$ python3 -q
>>> import numpy as np
>>> import numpy.linalg as la
>>> np.set_printoptions(suppress=True, linewidth=140)
>>> rd = lambda a: np.round(a, 2) + 0
>>> rng = np.random.default_rng(34315)
>>> ang = rng.uniform(0, 2 * np.pi, 18)
>>> O, _ = la.qr(np.array([[0.5, 0.2], [0.6, 1.4], [-0.7, 0.7]]))
>>> data = 3 * np.c_[np.cos(ang), np.sin(ang)] @ O.T
>>> rd(data)
array([[ 0.71,  2.83,  0.69],
       [ 0.94, -0.6 , -2.78],
       [-1.22, -0.26,  2.73],
       [-1.42, -1.41,  2.24],
       [ 1.41,  1.26, -2.33],
       [-1.31, -0.64,  2.62],
       [-0.54, -2.77, -1.02],
       [ 0.05, -2.23, -2.01],
       [-1.33, -0.74,  2.58],
       [ 1.09, -0.19, -2.79],
       [ 1.07,  2.8 , -0.21],
       [ 1.03,  2.82, -0.1 ],
       [-0.5 ,  1.55,  2.52],
       [ 1.21,  2.67, -0.66],
       [-1.43, -1.59,  2.1 ],
       [ 1.41,  2.02, -1.71],
       [ 0.85,  2.85,  0.35],
       [ 0.53,  2.76,  1.05]])
>>> Uu, sv, VT = la.svd(data)
>>> vecs = VT[:(sv > 1e-8).sum()]
>>> vec = data[13] + -3 * data[12] + rng.integers(2) * np.eye(3)[0]
>>> rd(vec)
array([ 3.71, -1.98, -8.22])
>>> la.matrix_rank(np.vstack([data, vec]))
np.int64(3)
>>> E = np.load("a.npy")
>>> E
array([[ 3,  4,  5,  6],
       [ 7,  8,  9, 10],
       [11, 12, 13, 14]])
>>> # looks like rank 2
>>> rd(E @ la.pinv(E) @ E)
array([[ 3.,  4.,  5.,  6.],
       [ 7.,  8.,  9., 10.],
       [11., 12., 13., 14.]])
>>> np.allclose(E[:-1].T @ la.lstsq(E[:-1].T, E[-1])[0], E[-1])
True
>>> la.lstsq(E[:-1].T, E[-1])[2]
np.int32(2)
>>> np.unique(E.round(6), axis=0).shape
(3, 4)
>>> np.abs(np.diag(la.qr(E)[1])) > 1e-9
array([ True,  True, False])
